$ python -q
>>> import numpy as np
>>> np.set_printoptions(precision=3, suppress=True, linewidth=160, legacy="1.25")
>>> A = np.load("test16.npy")
>>> A
array([[ 0,  0,  0,  1],
       [-2,  0,  0,  0],
       [ 0,  1,  0,  0],
       [ 0,  0,  0,  0]])
>>> # rows and columns are dependent
>>> hat = np.triu(np.array([[0, 3, 3, -1], [-2, -1, -3, -1], [-2, -2, -2, 1], [2, -1, 3, 3]]), 1) + np.eye(4)
>>> other = hat @ A @ np.linalg.inv(hat)
>>> np.trace(other), np.trace(A)
(0.0, 0)
>>> print(other)
[[ -6.  21.  81. -65.]
 [ -2.   3.  15. -14.]
 [  0.   1.   3.  -2.]
 [  0.   0.   0.   0.]]
>>> arr = np.load("data.npy")
>>> arr
array([[  9.998,   0.019,  -7.963,  11.065,  30.962, -21.923, -15.067],
       [ 15.001, -16.003, -22.026,  18.953,  26.979, -18.996,  -5.974],
       [ -7.008,  -6.076, -24.048,  18.987,  31.069, -25.884,   4.056],
       [ 12.084, -16.041, -26.99 ,  22.1  ,  33.042, -24.957,  -5.03 ],
       [ 10.945, -17.945, -28.945,  12.979,  14.011, -16.979,  -1.003],
       [ -6.972, -24.002, -31.986,  28.001,  18.019, -11.033,  23.021]])
>>> u = np.array([0, 2, 5])
>>> np.cross(arr[3, :3], arr[4, :3])
array([-20.029,  54.366, -41.279])
>>> np.polyval(u, arr[3])
array([ 29.168, -27.082, -48.98 ,  49.2  ,  71.084, -44.914,  -5.06 ])
>>> np.convolve(arr[3], u)
array([   0.   ,   24.168,   28.338, -134.185,  -90.75 ,  176.584,  115.296, -134.845,  -25.15 ])
>>> F = np.loadtxt("a.csv", delimiter=",")
>>> F
array([[ 0.,  0.,  0.,  0.,  0.,  0.,  0.],
       [ 0.,  0.,  0.,  0.,  0.,  0.,  0.],
       [ 0.,  0., -2.,  0.,  0.,  0.,  0.],
       [ 0.,  0.,  0.,  2.,  0.,  0.,  0.],
       [ 0.,  0.,  0.,  0.,  2.,  0.,  0.],
       [ 0.,  0.,  0.,  0.,  0.,  1.,  0.],
       [ 0.,  0.,  0.,  0.,  0.,  0., -2.]])
>>> other = np.array([[-2, -3, 1],
...     [2, 0, 0],
...     [0, 0, 1],
...     [-2, -2, 0],
...     [2, -3, 3],
...     [2, 1, 3],
...     [2, 3, 0]])
>>> print(F @ other)
[[ 0.  0.  0.]
 [ 0.  0.  0.]
 [ 0.  0. -2.]
 [-4. -4.  0.]
 [ 4. -6.  6.]
 [ 2.  1.  3.]
 [-4. -6.  0.]]
>>> print(np.linalg.matrix_rank(np.vstack([F, other.T])))
7
>>> np.vstack([F, other.T]).shape
(10, 7)
>>> [int(np.linalg.matrix_rank(np.linalg.matrix_power(F, p))) for p in range(1, 8)]
[5, 5, 5, 5, 5, 5, 5]
>>> try:
...     np.linalg.inv(F)
... except np.linalg.LinAlgError as e:
...     print(repr(e))
... 
LinAlgError('Singular matrix')
>>> F @ F
array([[0., 0., 0., 0., 0., 0., 0.],
       [0., 0., 0., 0., 0., 0., 0.],
       [0., 0., 4., 0., 0., 0., 0.],
       [0., 0., 0., 4., 0., 0., 0.],
       [0., 0., 0., 0., 4., 0., 0.],
       [0., 0., 0., 0., 0., 1., 0.],
       [0., 0., 0., 0., 0., 0., 4.]])
>>> X = np.array([[-1.61, -0.14, 1.4],
...     [2.58, -0.76, 7.6],
...     [-0.91, 0.14, -1.4],
...     [0.08, 0.2, -2.0],
...     [0.53, 0.38, -3.8],
...     [-1.14, 0.44, -4.4],
...     [-1.28, 0.16, -1.6],
...     [0.35, -0.14, 1.4]])
>>> X
array([[-1.61, -0.14,  1.4 ],
       [ 2.58, -0.76,  7.6 ],
       [-0.91,  0.14, -1.4 ],
       [ 0.08,  0.2 , -2.  ],
       [ 0.53,  0.38, -3.8 ],
       [-1.14,  0.44, -4.4 ],
       [-1.28,  0.16, -1.6 ],
       [ 0.35, -0.14,  1.4 ]])
>>> # looks like rank 2
>>> print(round(float(np.linalg.norm(X, 2) / np.linalg.norm(X)), 3))
0.968
>>> w1 = np.array([[2, 7], [1, 6], [4, 0]])
>>> c = np.array([-3, 0])
>>> act = np.maximum(X @ w1 + c, 0)
>>> np.linalg.matrix_rank(act)
2
>>> act
array([[ 0.  ,  0.  ],
       [31.8 , 13.5 ],
       [ 0.  ,  0.  ],
       [ 0.  ,  1.76],
       [ 0.  ,  5.99],
       [ 0.  ,  0.  ],
       [ 0.  ,  0.  ],
       [ 3.16,  1.61]])
>>> basis = np.array([[4, 5], [5, 0]])
>>> act @ basis
array([[  0.  ,   0.  ],
       [194.7 , 159.  ],
       [  0.  ,   0.  ],
       [  8.8 ,   0.  ],
       [ 29.95,   0.  ],
       [  0.  ,   0.  ],
       [  0.  ,   0.  ],
       [ 20.69,  15.8 ]])
>>> w1 @ basis
array([[43, 10],
       [34,  5],
       [16, 20]])
>>> (act @ basis).round(6).argmax(axis=1)
array([0, 0, 0, 0, 0, 0, 0, 0])
>>> other = X / np.sqrt((X ** 2).mean(axis=1, keepdims=True))
>>> np.linalg.norm(other, axis=1)
array([1.732, 1.732, 1.732, 1.732, 1.732, 1.732, 1.732, 1.732])
>>> np.linalg.matrix_rank(X - X.mean(axis=1, keepdims=True))
2
>>> rk = np.linalg.matrix_rank(X)
>>> rk
2
>>> N = np.linalg.svd(X)[2][rk:].T
>>> N[:, 0] / N[np.abs(N[:, 0]).round(6).argmax(), 0]
array([0. , 1. , 0.1])
>>> np.round(X @ N, 3) + 0
array([[0.],
       [0.],
       [0.],
       [0.],
       [0.],
       [0.],
       [0.],
       [0.]])
>>> [int(np.linalg.matrix_rank(np.delete(X, i, axis=0))) for i in range(8)]
[2, 2, 2, 2, 2, 2, 2, 2]
>>> round(float(np.trace(np.linalg.pinv(X) @ X)), 3)
2.0
>>> print(np.linalg.lstsq(X[:-1].T, X[-1])[2])
2
>>> np.unique(X.round(6), axis=0).shape
(8, 3)
>>> np.abs(np.diag(np.linalg.qr(X)[1])) > 1e-9
array([ True,  True, False])
>>> X @ np.linalg.pinv(X) @ X
array([[-1.61, -0.14,  1.4 ],
       [ 2.58, -0.76,  7.6 ],
       [-0.91,  0.14, -1.4 ],
       [ 0.08,  0.2 , -2.  ],
       [ 0.53,  0.38, -3.8 ],
       [-1.14,  0.44, -4.4 ],
       [-1.28,  0.16, -1.6 ],
       [ 0.35, -0.14,  1.4 ]])
>>> data = np.load("mat.npy")
>>> data
array([[ 6,  0,  0,  0,  0],
       [-2,  3,  0,  0,  0],
       [-7,  9,  5,  0,  0],
       [ 6, -3,  2, -1,  0],
       [ 3,  4, -8,  9,  3]])
>>> other = np.linalg.inv(data)
>>> (np.abs(other) > 1e-9).astype(int)
array([[1, 0, 0, 0, 0],
       [1, 1, 0, 0, 0],
       [1, 1, 1, 0, 0],
       [1, 1, 1, 1, 0],
       [1, 1, 1, 1, 1]])
>>> print(np.round(np.linalg.slogdet(data)[0], 3))
-1.0
>>> round(np.linalg.det(data) * np.linalg.det(other), 3)
1.0
>>> np.sort(np.linalg.eigvals(data))
array([-1.,  3.,  3.,  5.,  6.])
>>> np.prod(np.diag(data)), round(float(np.linalg.det(data)), 3)
(-270, -270.0)
>>> print(np.linalg.matrix_rank(data - data[0, 0] * np.eye(5)))
4
>>> data @ data
array([[ 36,   0,   0,   0,   0],
       [-18,   9,   0,   0,   0],
       [-95,  72,  25,   0,   0],
       [ 22,  12,   8,   1,   0],
       [129, -75, -46,  18,   9]])
>>> other = data / np.linalg.norm(data, axis=1, keepdims=True)
>>> C2 = other @ other.T
>>> C2
array([[ 1.   , -0.555, -0.562,  0.849,  0.224],
       [-0.555,  1.   ,  0.913, -0.824,  0.124],
       [-0.562,  0.913,  1.   , -0.67 , -0.15 ],
       [ 0.849, -0.824, -0.67 ,  1.   , -0.201],
       [ 0.224,  0.124, -0.15 , -0.201,  1.   ]])
>>> round(float(np.degrees(np.arccos(np.clip(C2[3, 1], -1, 1)))), 3)
145.456
>>> print(C2[3])
[ 0.849 -0.824 -0.67   1.    -0.201]
>>> np.argwhere(np.triu(np.abs(C2) > 0.95, 1))
array([], shape=(0, 2), dtype=int64)
>>> w, V = np.linalg.eig(data)
>>> w
array([ 3., -1.,  5.,  3.,  6.])
>>> np.sort(np.linalg.eigvals(np.linalg.inv(data)))
array([-1.   +0.j,  0.167+0.j,  0.2  +0.j,  0.333-0.j,  0.333+0.j])
>>> np.prod(w)
-270.0
>>> E = np.array([[2, 3, 4], [5, 6, 7], [8, 9, 10], [11, 12, 13]])
>>> # rank 2
>>> rk = np.linalg.matrix_rank(E)
>>> rk
2
>>> N = np.linalg.svd(E)[2][rk:].T
>>> [int(np.linalg.matrix_rank(E[:, :j + 1])) for j in range(3)]
[1, 2, 2]
>>> N @ N.T
array([[ 0.167, -0.333,  0.167],
       [-0.333,  0.667, -0.333],
       [ 0.167, -0.333,  0.167]])
>>> np.round(E @ N, 3) + 0
array([[0.],
       [0.],
       [0.],
       [0.]])
>>> u, v = arr[5], arr[1]
>>> np.round(u @ v, 3)
2072.934
>>> pr = (u @ v) / (u @ u) * u
>>> round(float(np.linalg.norm(u + v) ** 2 + np.linalg.norm(u - v) ** 2), 3)
11716.266
>>> Uu, sv, VT = np.linalg.svd(E)
>>> V = VT[:(sv > 1e-8).sum()]
>>> rng = np.random.default_rng(5898)
>>> x = E[1] + 5 * E[0] + rng.integers(2) * np.eye(3)[0]
>>> x
array([15., 21., 27.])
>>> round(np.linalg.norm(x - V.T @ V @ x), 3)
0.0
>>> m1 = np.load("out4.npy")
>>> m1
array([[-1., -1.,  0.,  0.,  0.,  0.,  0.],
       [-1., -2., -1.,  0.,  0.,  0.,  0.],
       [ 0., -1.,  2., -1.,  0.,  0.,  0.],
       [ 0.,  0., -1.,  1., -1.,  0.,  0.],
       [ 0.,  0.,  0., -1.,  0., -1.,  0.],
       [ 0.,  0.,  0.,  0., -1., -3., -1.],
       [ 0.,  0.,  0.,  0.,  0., -1., -2.]])
>>> # equal to its transpose
>>> lab = rng.permutation(7)
>>> print(lab)
[2 6 4 0 3 1 5]
>>> other = m1[lab][:, lab]
>>> np.sort(np.abs(np.linalg.eigvals(other)))
array([0.336, 0.568, 1.201, 1.568, 2.783, 2.879, 3.825])
>>> np.allclose(other, m1)
False
>>> print(other)
[[ 2.  0.  0.  0. -1. -1.  0.]
 [ 0. -2.  0.  0.  0.  0. -1.]
 [ 0.  0.  0.  0. -1.  0. -1.]
 [ 0.  0.  0. -1.  0. -1.  0.]
 [-1.  0. -1.  0.  1.  0.  0.]
 [-1.  0.  0. -1.  0. -2.  0.]
 [ 0. -1. -1.  0.  0.  0. -3.]]
>>> round(np.linalg.det(other), 3), round(np.linalg.det(m1[lab]), 3)
(-11.0, 11.0)
>>> u, v = m1[1], m1[3]
>>> u @ v
1.0
>>> pr = (u @ v) / (u @ u) * u
>>> np.linalg.matrix_rank(np.outer(u, v))
1
>>> np.outer(u, v)
array([[-0., -0.,  1., -1.,  1., -0., -0.],
       [-0., -0.,  2., -2.,  2., -0., -0.],
       [-0., -0.,  1., -1.,  1., -0., -0.],
       [ 0.,  0., -0.,  0., -0.,  0.,  0.],
       [ 0.,  0., -0.,  0., -0.,  0.,  0.],
       [ 0.,  0., -0.,  0., -0.,  0.,  0.],
       [ 0.,  0., -0.,  0., -0.,  0.,  0.]])
>>> print(round(np.linalg.norm(u + v) ** 2 + np.linalg.norm(u - v) ** 2, 3))
18.0
>>> theta = np.radians(146)
>>> Rm = np.eye(7)
>>> Rm[5, 5] = Rm[6, 6] = np.cos(theta)
>>> Rm[5, 6], Rm[6, 5] = -np.sin(theta), np.sin(theta)
>>> Rm
array([[ 1.   ,  0.   ,  0.   ,  0.   ,  0.   ,  0.   ,  0.   ],
       [ 0.   ,  1.   ,  0.   ,  0.   ,  0.   ,  0.   ,  0.   ],
       [ 0.   ,  0.   ,  1.   ,  0.   ,  0.   ,  0.   ,  0.   ],
       [ 0.   ,  0.   ,  0.   ,  1.   ,  0.   ,  0.   ,  0.   ],
       [ 0.   ,  0.   ,  0.   ,  0.   ,  1.   ,  0.   ,  0.   ],
       [ 0.   ,  0.   ,  0.   ,  0.   ,  0.   , -0.829, -0.559],
       [ 0.   ,  0.   ,  0.   ,  0.   ,  0.   ,  0.559, -0.829]])
>>> other = m1 @ Rm.T
>>> np.allclose(np.linalg.norm(m1, axis=1), np.linalg.norm(other, axis=1))
True
>>> print(np.allclose(m1 @ m1.T, other @ other.T))
True
>>> np.abs(other - m1).max(axis=0)
array([0.   , 0.   , 0.   , 0.   , 0.   , 6.046, 3.099])
